% ipython --no-banner

In [1]: import numpy as np

In [2]: np.set_printoptions(precision=3, suppress=True, linewidth=140, legacy="1.25")

In [3]: def tidy(a):
   ...:     return np.round(a, 3) + 0
   ...: 

In [4]: M = np.load("arr.npy")

In [5]: print(M)
[[ 4.028  2.54   1.988 16.206  3.115]
 [ 4.127  3.938  1.946 14.379  3.389]
 [ 2.601  3.817  2.662 13.835  2.518]
 [ 3.495  2.917  4.244 13.282  4.399]
 [ 3.125  4.117  1.857 15.159  1.999]
 [ 2.51   1.754  4.274 14.024  3.48 ]
 [ 2.679  3.127  1.591 13.891  3.502]
 [ 5.237  2.383  3.328 15.67   2.55 ]
 [ 3.465  3.154  2.895 14.549  3.667]
 [ 2.438  1.793  2.482 15.559  3.669]
 [ 2.588  6.313  3.351 14.655  4.005]
 [ 2.309  4.413  3.138 16.17   2.478]
 [ 3.66   2.734  3.808 14.92   1.552]
 [ 2.802  3.019  1.746 15.643  1.056]
 [ 4.     2.986  2.299 13.898  1.905]
 [ 2.385  1.624  4.079 13.551  4.299]
 [ 3.768  0.48   2.547 13.314  4.63 ]
 [ 2.085  3.778  2.195 16.925  3.328]
 [ 1.68   3.334  2.73  13.825  2.838]
 [ 1.963  2.969  3.811 15.744  5.433]
 [ 2.478  3.077  4.143 14.839  3.096]
 [ 2.458  3.156  3.073 14.914  2.804]
 [ 2.373  2.159  0.74  16.778  2.974]
 [ 4.106  1.758  2.945 16.029  4.832]
 [ 1.893  1.613  3.375 16.114  3.416]
 [ 2.443  3.612  2.93  14.209  2.635]
 [ 4.552  1.347  4.274 15.417  2.7  ]
 [ 2.028  2.911  3.842 15.476  2.604]
 [ 3.612  1.543  1.572 14.088  3.252]
 [ 2.34   0.421  3.336 15.138  1.858]
 [ 2.828  2.4    1.895 14.541  3.138]
 [ 3.38   1.739  3.627 15.493  1.663]
 [ 1.125  3.472  1.305 15.083  4.91 ]
 [ 2.643  2.408  2.975 14.067  2.463]
 [ 1.929  5.183  2.145 16.279  3.049]]

In [6]: other = M / np.sqrt((M ** 2).mean(axis=1, keepdims=True))

In [7]: print(tidy(np.linalg.norm(other, axis=1)))
[2.236 2.236 2.236 2.236 2.236 2.236 2.236 2.236 2.236 2.236 2.236 2.236 2.236 2.236 2.236 2.236 2.236 2.236 2.236 2.236 2.236 2.236 2.236
 2.236 2.236 2.236 2.236 2.236 2.236 2.236 2.236 2.236 2.236 2.236 2.236]

In [8]: print(np.linalg.matrix_rank(other) == np.linalg.matrix_rank(M))
True

In [9]: print(tidy(other[20]))
[0.342 0.425 0.572 2.048 0.427]
